$ python3 -q
>>> import numpy as np
>>> from numpy import linalg as LA
>>> np.set_printoptions(precision=1, suppress=True, linewidth=200)
>>> M = np.load("case4.npy")
>>> print(M)
[[6 2 5 2 2]
 [2 0 2 1 5]
 [5 2 4 3 2]
 [2 1 3 4 3]
 [2 5 2 3 4]]
>>> rng = np.random.default_rng(35100)
>>> labels = rng.permutation(5)
>>> print(labels)
[3 2 1 4 0]
>>> B = M[labels][:, labels]
>>> print(np.diag(B))
[4 4 0 4 6]
>>> print(np.allclose(B, M))
False
>>> print(np.trace(B))
18
>>> ev, evecs = LA.eig(M)
>>> print(np.round(M @ evecs[:, 0] - ev[0] * evecs[:, 0], 1) + 0)
[0. 0. 0. 0. 0.]
>>> print(round(float(np.prod(ev)), 1))
236.0
>>> print(np.sort(LA.eigvals(M @ M)))
[  0.2   5.7  13.   22.7 220.4]
>>> def softmax(z):
...     e = np.exp(z - z.max(axis=-1, keepdims=True))
...     return e / e.sum(axis=-1, keepdims=True)
... 
>>> print(np.round(softmax(M[3] + 3), 1) + 0)
[0.1 0.  0.2 0.5 0.2]
>>> print(softmax(M).sum(axis=1))
[1. 1. 1. 1. 1.]
>>> print(np.round(softmax(10 * M[3]), 1) + 0)
[0. 0. 0. 1. 0.]
>>> S = M @ M.T / np.sqrt(5)
>>> print(np.round(softmax(S), 1) + 0)
[[1.  0.  0.  0.  0. ]
 [0.4 0.4 0.1 0.  0.1]
 [0.9 0.  0.1 0.  0. ]
 [0.5 0.  0.3 0.1 0.1]
 [0.  0.  0.  0.  1. ]]
>>> print(np.round(softmax(S + np.triu(np.full(S.shape, -np.inf), 1)), 1) + 0)
[[1.  0.  0.  0.  0. ]
 [0.5 0.5 0.  0.  0. ]
 [0.9 0.  0.1 0.  0. ]
 [0.6 0.  0.4 0.1 0. ]
 [0.  0.  0.  0.  1. ]]
>>> print(softmax(S).round(6).argmax(axis=1))
[0 0 0 0 4]
>>> print(softmax(S)[3] @ M)
[5.  2.2 4.3 2.6 2.3]
>>> ev, evecs = LA.eigh(M)
>>> vec = np.array([0, 0, 0, 3, 0])
>>> print(LA.eigvalsh(M[1:, 1:]))
[-3.6  1.2  3.1 11.3]
>>> print(vec @ M @ vec / (vec @ vec), round(float(ev[0]), 1), round(float(ev[-1]), 1))
4.0 -3.6 14.8
>>> print(vec @ M @ vec)
36
>>> print(evecs * np.maximum(ev, 0) @ evecs.T)
[[6.1 1.9 4.8 2.  2.1]
 [1.9 2.3 1.7 1.5 3.4]
 [4.8 1.7 4.3 2.8 2.2]
 [2.  1.5 2.8 4.1 2.7]
 [2.1 3.4 2.2 2.7 5.1]]
>>> feats = np.load("x.npy")
>>> print(feats)
[[  7.1   0.7   1.2  -5.4]
 [  2.5   0.    0.3  -1.8]
 [  2.4   0.2   0.3  -1.7]
 [  4.9   0.4   0.8  -3.6]
 [  1.2  -0.1   0.2  -0.8]
 [  3.5   0.2   0.7  -2.7]
 [ -9.5  -0.7  -1.5   7. ]
 [  4.8   0.5   0.9  -3.3]
 [  9.7   0.9   1.6  -7.1]
 [  9.6   0.8   1.6  -7.2]
 [  0.1   0.1   0.1   0. ]
 [-10.9  -1.   -1.7   8. ]
 [  0.   -0.1   0.1   0. ]
 [ -2.3  -0.1  -0.4   1.9]
 [  4.7   0.5   0.7  -3.5]
 [ -7.   -0.6  -1.3   5.3]
 [-10.8  -0.8  -1.9   8. ]
 [  5.9   0.6   1.   -4.3]
 [ 10.9   0.8   1.7  -8.1]]
>>> B = np.c_[feats[:, :3] @ np.array([[-1, 2, -1], [1, -2, -2], [2, 1, 0]]), np.array([3, 0, 0, 3, 0, 0, 0, 0, 0, 1, 0, 0, 0, 3, 1, 2, 1, 2, 2])]
>>> print(B)
[[ -4.   14.   -8.5   3. ]
 [ -1.9   5.3  -2.5   0. ]
 [ -1.6   4.7  -2.8   0. ]
 [ -2.9   9.8  -5.7   3. ]
 [ -0.9   2.8  -1.    0. ]
 [ -1.9   7.3  -3.9   0. ]
 [  5.8 -19.1  10.9   0. ]
 [ -2.5   9.5  -5.8   0. ]
 [ -5.6  19.2 -11.5   0. ]
 [ -5.6  19.2 -11.2   1. ]
 [  0.2   0.1  -0.3   0. ]
 [  6.5 -21.5  12.9   0. ]
 [  0.1   0.3   0.2   0. ]
 [  1.4  -4.8   2.5   3. ]
 [ -2.8   9.1  -5.7   1. ]
 [  3.8 -14.1   8.2   2. ]
 [  6.2 -21.9  12.4   1. ]
 [ -3.3  11.6  -7.1   2. ]
 [ -6.7  21.9 -12.5   2. ]]
>>> print(LA.matrix_rank(B))
4
>>> print(np.round(LA.norm(B - feats @ LA.lstsq(feats, B)[0], axis=0), 1) + 0)
[0.  0.  0.  5.7]
>>> print(LA.norm(LA.qr(feats)[0].T @ B, axis=0) ** 2 / ((B ** 2).sum(axis=0) + 1e-12))
[1.  1.  1.  0.2]
>>> K = np.load("block6.npy")
>>> print(K)
[[1 0 0]
 [0 0 1]
 [0 1 0]]
>>> labels = rng.permutation(3)
>>> print(labels)
[1 2 0]
>>> B = K[labels][:, labels]
>>> print(np.trace(B))
1
>>> print(np.diag(B))
[0 0 1]
>>> print(np.allclose(B, K))
False
>>> B = K / LA.norm(K, axis=1, keepdims=True)
>>> G = B @ B.T
>>> print((np.abs(G) > 0.9).astype(int))
[[1 0 0]
 [0 1 0]
 [0 0 1]]
>>> X = np.array([[190, -18, 13, -44, 99, -36],
...     [-18, 161, 65, -33, 12, -28],
...     [13, 65, 324, 222, -8, -142],
...     [-44, -33, 222, 252, -32, -50],
...     [99, 12, -8, -32, 106, 51],
...     [-36, -28, -142, -50, 51, 159]])
>>> print(X)
[[ 190  -18   13  -44   99  -36]
 [ -18  161   65  -33   12  -28]
 [  13   65  324  222   -8 -142]
 [ -44  -33  222  252  -32  -50]
 [  99   12   -8  -32  106   51]
 [ -36  -28 -142  -50   51  159]]
>>> ev, evecs = LA.eigh(X)
>>> vec = np.array([6, 2, 7, -3, 2, 9])
>>> print((np.sign(evecs[:, -1].round(6)) == np.sign(evecs[0, -1].round(6))).astype(int))
[1 0 0 0 1 1]
>>> print(evecs * np.abs(ev) @ evecs.T)
[[ 190.  -18.   13.  -44.   99.  -36.]
 [ -18.  161.   65.  -33.   12.  -28.]
 [  13.   65.  324.  222.   -8. -142.]
 [ -44.  -33.  222.  252.  -32.  -50.]
 [  99.   12.   -8.  -32.  106.   51.]
 [ -36.  -28. -142.  -50.   51.  159.]]
>>> print(round(float(vec @ X @ vec / (vec @ vec)), 1), round(float(ev[0]), 1), round(float(ev[-1]), 1))
100.8 0.1 570.3
>>> print(evecs * np.maximum(ev, 0) @ evecs.T)
[[ 190.  -18.   13.  -44.   99.  -36.]
 [ -18.  161.   65.  -33.   12.  -28.]
 [  13.   65.  324.  222.   -8. -142.]
 [ -44.  -33.  222.  252.  -32.  -50.]
 [  99.   12.   -8.  -32.  106.   51.]
 [ -36.  -28. -142.  -50.   51.  159.]]
>>> print(np.abs(X).sum(axis=1).max(), round(np.abs(ev).max(), 1))
774 570.3
>>> W1 = np.array([[2, -1, -2, 0, -2],
...     [-2, 2, 1, 0, 0],
...     [2, 2, 2, 2, -1],
...     [-1, -2, 0, 2, -1],
...     [1, 1, 1, -1, -1],
...     [2, 0, 1, 0, 1]])
>>> coef = np.array([3, 1, -1, -2, -2])
>>> H = np.maximum(X @ W1 + coef, 0)
>>> print((H > 0).mean(axis=0))
[0.8 0.5 0.5 0.5 0.2]
>>> print(LA.matrix_rank(H))
5
>>> cent = np.array([[2, 3, 3], [0, 0, 3], [1, 0, 1], [0, 0, 1], [2, 0, 1]])
>>> print((H @ cent).round(6).argmax(axis=1))
[1 2 2 2 2 0]
